In [1]: import numpy as np

In [2]: from numpy import linalg as LA

In [3]: np.set_printoptions(suppress=True, linewidth=120)

In [4]: rnd = lambda a: np.round(a, 3) + 0

In [5]: W0 = np.load("test8.npy")

In [6]: W0
Out[6]: 
array([[ 0.947, 15.224, -4.428],
       [ 0.728, 13.489, -3.863],
       [-1.476, 14.531, -5.813],
       [ 0.831, 14.822, -4.645],
       [ 0.352, 13.853, -6.731],
       [ 0.696, 16.695, -3.5  ],
       [ 0.354, 15.564, -4.497],
       [-1.657, 14.156, -5.241],
       [ 1.58 , 15.155, -3.659],
       [-1.19 , 14.997, -4.265],
       [ 1.085, 14.09 , -4.017],
       [-0.298, 16.377, -7.16 ],
       [ 1.984, 15.02 , -4.391],
       [ 0.091, 14.375, -5.393],
       [-0.997, 15.849, -3.136],
       [ 0.643, 14.665, -3.291],
       [-0.491, 14.705, -5.401]])

In [7]: print(LA.matrix_rank(W0, rtol=0.1))
1

In [8]: rnd(LA.norm(W0, 2) / LA.norm(W0))
Out[8]: np.float64(0.995)

In [9]: [round(float(x), 3) for x in LA.svd(W0, compute_uv=False)[:3]]
Out[9]: [64.539, 5.113, 3.647]

In [10]: round(np.log10(LA.cond(W0)))
Out[10]: 1

In [11]: O, R = LA.qr(W0)

In [12]: print(rnd(R))
[[ -4.307 -11.071   1.967]
 [  0.    -60.591  19.162]
 [  0.      0.      4.612]]

In [13]: Uu, sv, vt = LA.svd(R)

In [14]: rnd(sv)
Out[14]: array([64.539,  5.113,  3.647])

In [15]: np.argmax(sv[:-1] / (sv[1:] + 1e-6)) + 1
Out[15]: np.int64(1)

In [16]: out = Uu[:, :1] @ np.diag(sv[:1]) @ vt[:1]

In [17]: LA.matrix_rank(out)
Out[17]: np.int64(1)

In [18]: rnd(LA.norm(R - out) / LA.norm(R))
Out[18]: np.float64(0.097)

In [19]: rnd(np.abs(R - out).max())
Out[19]: np.float64(4.199)

In [20]: mat = np.loadtxt("x.csv", delimiter=",")

In [21]: rnd(mat)
Out[21]: 
array([[ 1.   ,  0.   ,  0.   ,  0.   ,  0.   ,  0.   ,  0.   ,  0.   ],
       [ 0.   ,  0.309,  0.   ,  0.   ,  0.   ,  0.   , -0.951,  0.   ],
       [ 0.   ,  0.   ,  1.   ,  0.   ,  0.   ,  0.   ,  0.   ,  0.   ],
       [ 0.   ,  0.   ,  0.   ,  1.   ,  0.   ,  0.   ,  0.   ,  0.   ],
       [ 0.   ,  0.   ,  0.   ,  0.   ,  1.   ,  0.   ,  0.   ,  0.   ],
       [ 0.   ,  0.   ,  0.   ,  0.   ,  0.   ,  1.   ,  0.   ,  0.   ],
       [ 0.   ,  0.951,  0.   ,  0.   ,  0.   ,  0.   ,  0.309,  0.   ],
       [ 0.   ,  0.   ,  0.   ,  0.   ,  0.   ,  0.   ,  0.   ,  1.   ]])

In [22]: O, R = LA.qr(mat)

In [23]: rnd(np.abs(np.diag(R)))
Out[23]: array([1., 1., 1., 1., 1., 1., 1., 1.])

In [24]: rnd(O.T @ O)
Out[24]: 
array([[1., 0., 0., 0., 0., 0., 0., 0.],
       [0., 1., 0., 0., 0., 0., 0., 0.],
       [0., 0., 1., 0., 0., 0., 0., 0.],
       [0., 0., 0., 1., 0., 0., 0., 0.],
       [0., 0., 0., 0., 1., 0., 0., 0.],
       [0., 0., 0., 0., 0., 1., 0., 0.],
       [0., 0., 0., 0., 0., 0., 1., 0.],
       [0., 0., 0., 0., 0., 0., 0., 1.]])

In [25]: np.allclose(R.T @ R, mat.T @ mat)
Out[25]: True

In [26]: np.trace(O @ O.T)
Out[26]: np.float64(8.0)

In [27]: rnd(O)
Out[27]: 
array([[ 1.   ,  0.   ,  0.   ,  0.   ,  0.   ,  0.   ,  0.   ,  0.   ],
       [ 0.   , -0.309,  0.   ,  0.   ,  0.   ,  0.   , -0.951,  0.   ],
       [ 0.   ,  0.   ,  1.   ,  0.   ,  0.   ,  0.   ,  0.   ,  0.   ],
       [ 0.   ,  0.   ,  0.   ,  1.   ,  0.   ,  0.   ,  0.   ,  0.   ],
       [ 0.   ,  0.   ,  0.   ,  0.   ,  1.   ,  0.   ,  0.   ,  0.   ],
       [ 0.   ,  0.   ,  0.   ,  0.   ,  0.   ,  1.   ,  0.   ,  0.   ],
       [ 0.   , -0.951,  0.   ,  0.   ,  0.   ,  0.   ,  0.309,  0.   ],
       [ 0.   ,  0.   ,  0.   ,  0.   ,  0.   ,  0.   ,  0.   ,  1.   ]])

In [28]: print(O.shape, R.shape)
(8, 8) (8, 8)

In [29]: print(abs(R[0, 0]), rnd(LA.norm(mat[:, 0])))
1.0 1.0

In [30]: evals, V = LA.eigvalsh(O)
Traceback (most recent call last):
  Cell In[30], line 1
    evals, V = LA.eigvalsh(O)
ValueError: too many values to unpack (expected 2)


In [31]: evals, V = LA.eigh(O)

In [32]: rnd(LA.svd(O, compute_uv=False))
Out[32]: array([1., 1., 1., 1., 1., 1., 1., 1.])

In [33]: rnd(evals)
Out[33]: array([-1.,  1.,  1.,  1.,  1.,  1.,  1.,  1.])

In [34]: rnd(LA.eigvalsh(O + -3 * np.eye(8)))
Out[34]: array([-4., -2., -2., -2., -2., -2., -2., -2.])

In [35]: rnd(mat.ravel(order="F"))
Out[35]: 
array([ 1.   ,  0.   ,  0.   ,  0.   ,  0.   ,  0.   ,  0.   ,  0.   ,  0.   ,  0.309,  0.   ,  0.   ,  0.   ,  0.   ,
        0.951,  0.   ,  0.   ,  0.   ,  1.   ,  0.   ,  0.   ,  0.   ,  0.   ,  0.   ,  0.   ,  0.   ,  0.   ,  1.   ,
        0.   ,  0.   ,  0.   ,  0.   ,  0.   ,  0.   ,  0.   ,  0.   ,  1.   ,  0.   ,  0.   ,  0.   ,  0.   ,  0.   ,
        0.   ,  0.   ,  0.   ,  1.   ,  0.   ,  0.   ,  0.   , -0.951,  0.   ,  0.   ,  0.   ,  0.   ,  0.309,  0.   ,
        0.   ,  0.   ,  0.   ,  0.   ,  0.   ,  0.   ,  0.   ,  1.   ])

In [36]: rnd(mat.reshape(2, -1))
Out[36]: 
array([[ 1.   ,  0.   ,  0.   ,  0.   ,  0.   ,  0.   ,  0.   ,  0.   ,  0.   ,  0.309,  0.   ,  0.   ,  0.   ,
         0.   , -0.951,  0.   ,  0.   ,  0.   ,  1.   ,  0.   ,  0.   ,  0.   ,  0.   ,  0.   ,  0.   ,  0.   ,
         0.   ,  1.   ,  0.   ,  0.   ,  0.   ,  0.   ],
       [ 0.   ,  0.   ,  0.   ,  0.   ,  1.   ,  0.   ,  0.   ,  0.   ,  0.   ,  0.   ,  0.   ,  0.   ,  0.   ,
         1.   ,  0.   ,  0.   ,  0.   ,  0.951,  0.   ,  0.   ,  0.   ,  0.   ,  0.309,  0.   ,  0.   ,  0.   ,
         0.   ,  0.   ,  0.   ,  0.   ,  0.   ,  1.   ]])

In [37]: mat.reshape(8, 9)
Traceback (most recent call last):
  Cell In[37], line 1
    mat.reshape(8, 9)
ValueError: cannot reshape array of size 64 into shape (8,9)


In [38]: t3 = mat.reshape(8, 2, -1)

In [39]: print(np.einsum("ihd,jhd->hij", t3, t3).shape)
(2, 8, 8)

In [40]: print(t3.shape)
(8, 2, 4)

In [41]: rnd(t3[:, 0])
Out[41]: 
array([[1.   , 0.   , 0.   , 0.   ],
       [0.   , 0.309, 0.   , 0.   ],
       [0.   , 0.   , 1.   , 0.   ],
       [0.   , 0.   , 0.   , 1.   ],
       [0.   , 0.   , 0.   , 0.   ],
       [0.   , 0.   , 0.   , 0.   ],
       [0.   , 0.951, 0.   , 0.   ],
       [0.   , 0.   , 0.   , 0.   ]])

In [42]: rnd(t3.sum(axis=1))
Out[42]: 
array([[ 1.   ,  0.   ,  0.   ,  0.   ],
       [ 0.   ,  0.309, -0.951,  0.   ],
       [ 0.   ,  0.   ,  1.   ,  0.   ],
       [ 0.   ,  0.   ,  0.   ,  1.   ],
       [ 1.   ,  0.   ,  0.   ,  0.   ],
       [ 0.   ,  1.   ,  0.   ,  0.   ],
       [ 0.   ,  0.951,  0.309,  0.   ],
       [ 0.   ,  0.   ,  0.   ,  1.   ]])

In [43]: rnd(t3.transpose(1, 0, 2))
Out[43]: 
array([[[ 1.   ,  0.   ,  0.   ,  0.   ],
        [ 0.   ,  0.309,  0.   ,  0.   ],
        [ 0.   ,  0.   ,  1.   ,  0.   ],
        [ 0.   ,  0.   ,  0.   ,  1.   ],
        [ 0.   ,  0.   ,  0.   ,  0.   ],
        [ 0.   ,  0.   ,  0.   ,  0.   ],
        [ 0.   ,  0.951,  0.   ,  0.   ],
        [ 0.   ,  0.   ,  0.   ,  0.   ]],

       [[ 0.   ,  0.   ,  0.   ,  0.   ],
        [ 0.   ,  0.   , -0.951,  0.   ],
        [ 0.   ,  0.   ,  0.   ,  0.   ],
        [ 0.   ,  0.   ,  0.   ,  0.   ],
        [ 1.   ,  0.   ,  0.   ,  0.   ],
        [ 0.   ,  1.   ,  0.   ,  0.   ],
        [ 0.   ,  0.   ,  0.309,  0.   ],
        [ 0.   ,  0.   ,  0.   ,  1.   ]]])

In [44]: out = LA.inv(mat)

In [45]: rnd(LA.inv(out))
Out[45]: 
array([[ 1.   ,  0.   ,  0.   ,  0.   ,  0.   ,  0.   ,  0.   ,  0.   ],
       [ 0.   ,  0.309,  0.   ,  0.   ,  0.   ,  0.   , -0.951,  0.   ],
       [ 0.   ,  0.   ,  1.   ,  0.   ,  0.   ,  0.   ,  0.   ,  0.   ],
       [ 0.   ,  0.   ,  0.   ,  1.   ,  0.   ,  0.   ,  0.   ,  0.   ],
       [ 0.   ,  0.   ,  0.   ,  0.   ,  1.   ,  0.   ,  0.   ,  0.   ],
       [ 0.   ,  0.   ,  0.   ,  0.   ,  0.   ,  1.   ,  0.   ,  0.   ],
       [ 0.   ,  0.951,  0.   ,  0.   ,  0.   ,  0.   ,  0.309,  0.   ],
       [ 0.   ,  0.   ,  0.   ,  0.   ,  0.   ,  0.   ,  0.   ,  1.   ]])

In [46]: print(rnd(LA.cond(mat)))
1.0

In [47]: (np.abs(out) > 1e-9).astype(int)
Out[47]: 
array([[1, 0, 0, 0, 0, 0, 0, 0],
       [0, 1, 0, 0, 0, 0, 1, 0],
       [0, 0, 1, 0, 0, 0, 0, 0],
       [0, 0, 0, 1, 0, 0, 0, 0],
       [0, 0, 0, 0, 1, 0, 0, 0],
       [0, 0, 0, 0, 0, 1, 0, 0],
       [0, 1, 0, 0, 0, 0, 1, 0],
       [0, 0, 0, 0, 0, 0, 0, 1]])

In [48]: rnd(out)
Out[48]: 
array([[ 1.   ,  0.   ,  0.   ,  0.   ,  0.   ,  0.   ,  0.   ,  0.   ],
       [ 0.   ,  0.309,  0.   ,  0.   ,  0.   ,  0.   ,  0.951,  0.   ],
       [ 0.   ,  0.   ,  1.   ,  0.   ,  0.   ,  0.   ,  0.   ,  0.   ],
       [ 0.   ,  0.   ,  0.   ,  1.   ,  0.   ,  0.   ,  0.   ,  0.   ],
       [ 0.   ,  0.   ,  0.   ,  0.   ,  1.   ,  0.   ,  0.   ,  0.   ],
       [ 0.   ,  0.   ,  0.   ,  0.   ,  0.   ,  1.   ,  0.   ,  0.   ],
       [ 0.   , -0.951,  0.   ,  0.   ,  0.   ,  0.   ,  0.309,  0.   ],
       [ 0.   ,  0.   ,  0.   ,  0.   ,  0.   ,  0.   ,  0.   ,  1.   ]])

In [49]: rnd(LA.det(mat) * out)
Out[49]: 
array([[ 1.   ,  0.   ,  0.   ,  0.   ,  0.   ,  0.   ,  0.   ,  0.   ],
       [ 0.   ,  0.309,  0.   ,  0.   ,  0.   ,  0.   ,  0.951,  0.   ],
       [ 0.   ,  0.   ,  1.   ,  0.   ,  0.   ,  0.   ,  0.   ,  0.   ],
       [ 0.   ,  0.   ,  0.   ,  1.   ,  0.   ,  0.   ,  0.   ,  0.   ],
       [ 0.   ,  0.   ,  0.   ,  0.   ,  1.   ,  0.   ,  0.   ,  0.   ],
       [ 0.   ,  0.   ,  0.   ,  0.   ,  0.   ,  1.   ,  0.   ,  0.   ],
       [ 0.   , -0.951,  0.   ,  0.   ,  0.   ,  0.   ,  0.309,  0.   ],
       [ 0.   ,  0.   ,  0.   ,  0.   ,  0.   ,  0.   ,  0.   ,  1.   ]])

In [50]: np.allclose(out, mat.T)
Out[50]: True

In [51]: rnd(mat @ out)
Out[51]: 
array([[1., 0., 0., 0., 0., 0., 0., 0.],
       [0., 1., 0., 0., 0., 0., 0., 0.],
       [0., 0., 1., 0., 0., 0., 0., 0.],
       [0., 0., 0., 1., 0., 0., 0., 0.],
       [0., 0., 0., 0., 1., 0., 0., 0.],
       [0., 0., 0., 0., 0., 1., 0., 0.],
       [0., 0., 0., 0., 0., 0., 1., 0.],
       [0., 0., 0., 0., 0., 0., 0., 1.]])

In [52]: rnd(LA.slogdet(mat)[0])
Out[52]: np.float64(1.0)

In [53]: print(rnd(LA.det(mat) * LA.det(out)))
1.0

In [54]: rnd(mat.sum(axis=1))
Out[54]: array([ 1.   , -0.642,  1.   ,  1.   ,  1.   ,  1.   ,  1.26 ,  1.   ])

In [55]: mat.shape
Out[55]: (8, 8)

In [56]: rnd(np.diff(mat, axis=0))
Out[56]: 
array([[-1.   ,  0.309,  0.   ,  0.   ,  0.   ,  0.   , -0.951,  0.   ],
       [ 0.   , -0.309,  1.   ,  0.   ,  0.   ,  0.   ,  0.951,  0.   ],
       [ 0.   ,  0.   , -1.   ,  1.   ,  0.   ,  0.   ,  0.   ,  0.   ],
       [ 0.   ,  0.   ,  0.   , -1.   ,  1.   ,  0.   ,  0.   ,  0.   ],
       [ 0.   ,  0.   ,  0.   ,  0.   , -1.   ,  1.   ,  0.   ,  0.   ],
       [ 0.   ,  0.951,  0.   ,  0.   ,  0.   , -1.   ,  0.309,  0.   ],
       [ 0.   , -0.951,  0.   ,  0.   ,  0.   ,  0.   , -0.309,  1.   ]])

In [57]: rnd(mat.mean(axis=0))
Out[57]: array([ 0.125,  0.158,  0.125,  0.125,  0.125,  0.125, -0.08 ,  0.125])

In [58]: rnd(mat.sum(axis=0))
Out[58]: array([ 1.   ,  1.26 ,  1.   ,  1.   ,  1.   ,  1.   , -0.642,  1.   ])

In [59]: rnd(LA.svd(mat, compute_uv=False))
Out[59]: array([1., 1., 1., 1., 1., 1., 1., 1.])
